$ python -q
>>> import numpy as np
>>> from numpy import linalg as LA
>>> np.set_printoptions(precision=4, suppress=True, linewidth=200)
>>> def rnd(a):
...     return np.round(a, 4) + 0
... 
>>> arr = np.loadtxt("block1.csv", delimiter=",")
>>> print(rnd(arr))
[[0.4902 0.098  0.4902]
 [0.098  0.0196 0.098 ]
 [0.4902 0.098  0.4902]]
>>> left, sig, VT = LA.svd(arr)
>>> print(rnd(sig))
[1. 0. 0.]
>>> print(np.argmax(sig[:-1] / (sig[1:] + 1e-6)) + 1)
1
>>> other = left[:, :1] @ np.diag(sig[:1]) @ VT[:1]
>>> print(rnd(LA.norm(arr - other, 2)), rnd(sig[1]))
0.0 0.0
>>> print(LA.matrix_rank(arr, rtol=0.05))
1
>>> print(rnd(other))
[[0.4902 0.098  0.4902]
 [0.098  0.0196 0.098 ]
 [0.4902 0.098  0.4902]]
>>> W0 = np.load("arr.npy")
>>> print(W0)
[[ 0.     -0.4     0.1     0.6     0.3   ]
 [-1.     -0.3    -1.5    -0.3     0.1   ]
 [ 0.5    -1.1     0.4     1.1    -0.4   ]
 [-0.2557 -0.8212  0.6809 -1.5676  0.2364]
 [ 0.1    -0.2     0.4    -1.3     0.2   ]
 [ 1.3     1.1     0.2    -1.2     2.    ]]
>>> rng = np.random.default_rng(99)
>>> idx = rng.permutation(5)
>>> other = W0[:, idx] * rng.choice([-1, 1], 5)
>>> print(other)
[[ 0.1     0.      0.6     0.3    -0.4   ]
 [-1.5    -1.     -0.3     0.1    -0.3   ]
 [ 0.4     0.5     1.1    -0.4    -1.1   ]
 [ 0.6809 -0.2557 -1.5676  0.2364 -0.8212]
 [ 0.4     0.1    -1.3     0.2    -0.2   ]
 [ 0.2     1.3    -1.2     2.      1.1   ]]
>>> left, _, VT = LA.svd(W0.T @ other)
>>> print(rnd(LA.lstsq(W0, other)[0]))
[[0. 1. 0. 0. 0.]
 [0. 0. 0. 0. 1.]
 [1. 0. 0. 0. 0.]
 [0. 0. 1. 0. 0.]
 [0. 0. 0. 1. 0.]]
>>> vec = np.array([-7, 8, 8, -8, 9])
>>> y = other @ vec
>>> print(rnd(LA.lstsq(other, y)[0]))
[-7.  8.  8. -8.  9.]
>>> print(rnd(LA.pinv(other) @ other))
[[1. 0. 0. 0. 0.]
 [0. 1. 0. 0. 0.]
 [0. 0. 1. 0. 0.]
 [0. 0. 0. 1. 0.]
 [0. 0. 0. 0. 1.]]
>>> y = y + 0.05 * rng.normal(size=6)
>>> print(rnd(y))
[ -1.8158  -3.4229   3.2702 -28.687  -15.7534  -6.6663]
>>> beta, *_ = LA.lstsq(other, y)
>>> print(rnd(beta))
[-6.9497  7.9362  8.0384 -7.9302  9.0215]
>>> print([round(float(LA.norm(LA.solve(other.T @ other + lam * np.eye(5), other.T @ y))), 2) for lam in (0, 1, 10, 100)])
[17.89, 12.15, 4.98, 0.79]
>>> print(rnd(other.T @ (y - other @ beta)))
[0. 0. 0. 0. 0.]
>>> left, sig, VT = LA.svd(W0, full_matrices=False)
>>> print(rnd(sig / sig[0]))
[1.     0.6656 0.6064 0.3302 0.123 ]
>>> print(rnd(left.T @ W0 @ VT.T))
[[3.3012 0.     0.     0.     0.    ]
 [0.     2.1974 0.     0.     0.    ]
 [0.     0.     2.0019 0.     0.    ]
 [0.     0.     0.     1.0899 0.    ]
 [0.     0.     0.     0.     0.4062]]
>>> print(np.allclose(left * sig @ VT, W0))
True
>>> print(left.shape, sig.shape, VT.shape)
(6, 5) (5,) (5, 5)
>>> print(rnd(np.abs(VT[0])))
[0.2912 0.3174 0.153  0.6856 0.5665]
>>> print(rnd(np.cumsum(sig ** 2) / np.sum(sig ** 2)))
[0.5168 0.7458 0.9358 0.9922 1.    ]
>>> print((sig > 1e-8).sum())
5
>>> print(rnd(VT @ VT.T))
[[1. 0. 0. 0. 0.]
 [0. 1. 0. 0. 0.]
 [0. 0. 1. 0. 0.]
 [0. 0. 0. 1. 0.]
 [0. 0. 0. 0. 1.]]
